In [1]: import numpy as np

In [2]: from numpy import linalg as LA

In [3]: np.set_printoptions(suppress=True, linewidth=200)

In [4]: m1 = np.load("test8.npy")

In [5]: print(m1)
[[  0.03   0.82   7.49   0.75]
 [  1.88   4.6   -0.94  -4.31]
 [ -0.73  -0.92   2.57   3.97]
 [  3.27  14.93  -0.51  -7.99]
 [ -2.76  -5.16  -0.35   5.88]
 [  2.64  12.15  -4.43  -3.18]
 [  0.75  -1.86   4.68   0.74]
 [ -0.3   -3.2    2.89  -1.39]
 [ -0.06  -1.63  -1.87  -0.92]
 [  3.94  13.47   0.53  -6.93]
 [ -0.73  -1.33   0.04   2.09]
 [ -5.91  -9.16   5.6   10.42]
 [ -0.68 -11.81   0.14   8.19]
 [  1.22   9.41  -0.27  -1.94]
 [ -0.57  -6.15  -2.28   2.38]
 [ -0.64  -4.16  -0.97   0.59]
 [  7.12  15.38  -4.07 -16.97]
 [  2.16 -12.88  -3.79  -0.74]
 [  2.41   6.91   3.21  -3.53]
 [ -1.27  -3.46  -0.06  -0.47]
 [  0.87   4.06   5.8   -2.92]
 [  1.08   0.1   -0.3   -3.41]
 [ -0.34  11.15   6.81  -4.14]
 [  2.58  14.23   1.45  -6.38]
 [ -0.19 -13.9   -5.87   5.15]
 [ -0.05  11.56  -0.47  -3.59]]

In [6]: O, R = LA.qr(m1)

In [7]: print(O.shape, R.shape)
(26, 4) (4, 4)

In [8]: print(round(float(np.trace(O @ O.T)), 2))
4.0

In [9]: print(np.round(abs(R[0, 0]), 2), round(float(LA.norm(m1[:, 0])), 2))
12.46 12.46

In [10]: print(np.round(O.T @ O, 2) + 0)
[[1. 0. 0. 0.]
 [0. 1. 0. 0.]
 [0. 0. 1. 0.]
 [0. 0. 0. 1.]]

In [11]: Xs = m1 - m1.mean(axis=0)

In [12]: evecs = LA.svd(Xs)[2][:1]

In [13]: M2 = Xs - Xs @ evecs.T @ evecs

In [14]: print(np.round(np.diag(evecs.T @ evecs), 2) + 0)
[0.03 0.74 0.   0.23]

In [15]: print(np.round((Xs @ evecs.T).std(axis=0), 2))
[10.18]
